$ python -q
>>> import numpy as np
>>> np.set_printoptions(precision=3, suppress=True, linewidth=160, legacy="1.25")
>>> def rd(a):
...     return np.round(a, 3) + 0
... 
>>> X = np.array([[-3.0, 2.0, 0.0, -1.0, -3.0],
...     [3.0, 4.0, 2.0, -5.0, -3.0],
...     [4.0, 1.0, 0.0, 4.0, 1.0],
...     [1.0, 1.0, -4.0, -1.0, 0.0],
...     [0.0, 0.0, 0.0, 0.0, -3.0]])
>>> X
array([[-3.,  2.,  0., -1., -3.],
       [ 3.,  4.,  2., -5., -3.],
       [ 4.,  1.,  0.,  4.,  1.],
       [ 1.,  1., -4., -1.,  0.],
       [ 0.,  0.,  0.,  0., -3.]])
>>> B = np.array([[0, 0, 3], [3, 1, -2], [2, 3, 2], [3, 2, -3], [2, 3, 2]])
>>> np.linalg.matrix_rank(np.vstack([X, B.T]))
5
>>> np.einsum("ij,ij->i", X, X)
array([23., 63., 34., 19.,  9.])
>>> np.einsum("ik,kj->ji", X, B)
array([[ -3.,  -5.,  17.,  -8.,  -6.],
       [ -9.,  -9.,  12., -13.,  -9.],
       [-16.,  14.,   0.,  -4.,  -6.]])
>>> np.linalg.matrix_rank(X @ B)
3
>>> B.T @ X.T
array([[ -3.,  -5.,  17.,  -8.,  -6.],
       [ -9.,  -9.,  12., -13.,  -9.],
       [-16.,  14.,   0.,  -4.,  -6.]])
>>> np.vstack([X, B.T]).shape
(8, 5)
>>> np.einsum("ij->j", X)
array([ 5.,  8., -2., -3., -8.])
>>> rd(np.linalg.norm(X, 1)), rd(np.linalg.norm(X, np.inf))
(11.0, 17.0)
>>> rd(np.linalg.norm(X, 2))
8.565
>>> rd(np.linalg.norm(X[3] - X[4]))
5.292
>>> rd(np.linalg.norm(X, axis=1))
array([4.796, 7.937, 5.831, 4.359, 3.   ])
>>> rd(np.linalg.norm(X[3], 1)), rd(np.linalg.norm(X[3], np.inf))
(7.0, 4.0)
>>> rd(np.linalg.norm(X) ** 2 / np.linalg.norm(X, 2) ** 2)
2.018
>>> hat = np.triu(np.array([[0, 1, 3, 2, 1],
...     [0, 0, 2, 2, 2],
...     [2, 2, 0, 1, 3],
...     [0, 0, 3, 1, 0],
...     [3, 3, 2, 2, 0]]), 1) + np.eye(5)
>>> B = hat @ X @ np.linalg.inv(hat)
>>> rd(np.poly(B))
array([    1.,     3.,     1.,   -75.,  -746., -1536.])
>>> np.trace(B), np.trace(X)
(-3.0, -3.0)
>>> rd(np.linalg.det(B))
1536.0
>>> rng = np.random.default_rng(153200)
>>> B = X + rng.integers(-2, 3, (5, 4)) @ rng.integers(-2, 3, (4, 5))
>>> B
array([[ -3.,   3.,   4.,  -2.,  -5.],
       [  8.,   6.,   8., -11.,  -8.],
       [  5.,   2.,   4.,   3.,  -1.],
       [  5.,  -1.,  -2.,  -3.,  -3.],
       [ -2.,   3.,   0.,  -3.,  -3.]])
>>> np.abs(B - X).sum(axis=1)
array([ 8., 24.,  9., 13.,  8.])
>>> np.linalg.matrix_rank(B - X, tol=1e-8)
4
>>> vec = np.array([-4, 0, 4, 1, 1])
>>> target = B @ vec
>>> target
array([ 21., -19.,  -2., -34.,   2.])
>>> rd(np.linalg.solve(B, target + B[:, 4]))
array([-4.,  0.,  4.,  1.,  2.])
>>> rd(np.linalg.solve(B.T, B[4]))
array([0., 0., 0., 0., 1.])
>>> rd(np.linalg.solve(B, target))
array([-4.,  0.,  4.,  1.,  1.])
>>> rd(np.linalg.solve(B, B[:, 3]))
array([0., 0., 0., 1., 0.])
>>> E = np.load("w.npy")
>>> E
array([[ 5, -5, -1,  4,  2, -7],
       [-9,  8, -8,  2, -4,  1],
       [ 1, -7, -5,  2, -1,  8],
       [-6, -6,  0,  5,  2,  5],
       [ 4,  9, -9, -8, -2, -6],
       [ 2, -7, -2,  2, -2,  0]])
>>> vec = np.array([4, -3, -8, 5, 6, -6])
>>> target = E @ vec
>>> target
array([117, -16,  21,   1,  45,  43])
>>> rd(np.linalg.solve(E.T, E[0]))
array([1., 0., 0., 0., 0., 0.])
>>> rd(np.linalg.solve(E, target))
array([ 4., -3., -8.,  5.,  6., -6.])
>>> labels = rng.permutation(6)
>>> labels
array([5, 4, 2, 3, 1, 0])
>>> B = E[labels][:, labels]
>>> rd(np.sort(np.abs(np.linalg.eigvals(B))))
array([ 5.368,  5.368,  7.215,  7.215, 12.754, 12.754])
>>> rd(np.linalg.det(B)), rd(np.linalg.det(E[labels]))
(243990.0, 243990.0)
>>> np.allclose(B, E)
False
>>> np.diag(B)
array([ 0, -2, -5,  5,  8,  5])
>>> B
array([[ 0, -2, -2,  2, -7,  2],
       [-6, -2, -9, -8,  9,  4],
       [ 8, -1, -5,  2, -7,  1],
       [ 5,  2,  0,  5, -6, -6],
       [ 1, -4, -8,  2,  8, -9],
       [-7,  2, -1,  4, -5,  5]])
>>> B = np.array([[2, 1, -2, -2, 2, 0],
...     [0, 0, -2, -2, 0, -2],
...     [-1, 2, -2, -1, 1, 2],
...     [-1, 2, -2, 0, 0, -2],
...     [-2, 2, -1, 0, 2, 2],
...     [0, 0, 1, -1, -2, 1],
...     [-1, 2, -2, -2, 1, 1],
...     [0, 1, 1, -1, 2, -2]])
>>> data = B.T @ B
>>> data
array([[ 11,  -8,   4,  -1,  -2,  -5],
       [ -8,  18, -15,  -9,  12,   4],
       [  4, -15,  23,  12, -10,  -1],
       [ -1,  -9,  12,  15,  -7,   1],
       [ -2,  12, -10,  -7,  18,   1],
       [ -5,   4,  -1,   1,   1,  22]])
>>> w, evecs = np.linalg.eigh(data)
>>> vec = np.array([7, -5, -6, 4, -4, -4])
>>> rd(vec @ data @ vec / (vec @ vec)), rd(w[0]), rd(w[-1])
(15.677, 1.599, 53.611)
>>> rd(evecs * np.abs(w) @ evecs.T)
array([[ 11.,  -8.,   4.,  -1.,  -2.,  -5.],
       [ -8.,  18., -15.,  -9.,  12.,   4.],
       [  4., -15.,  23.,  12., -10.,  -1.],
       [ -1.,  -9.,  12.,  15.,  -7.,   1.],
       [ -2.,  12., -10.,  -7.,  18.,   1.],
       [ -5.,   4.,  -1.,   1.,   1.,  22.]])
>>> rd(np.linalg.eigvalsh(data[1:, 1:]))
array([ 3.787,  6.542, 10.964, 22.488, 52.22 ])
>>> vec @ data @ vec
2477
>>> np.abs(data).sum(axis=1).max(), rd(np.abs(w).max())
(66, 53.611)
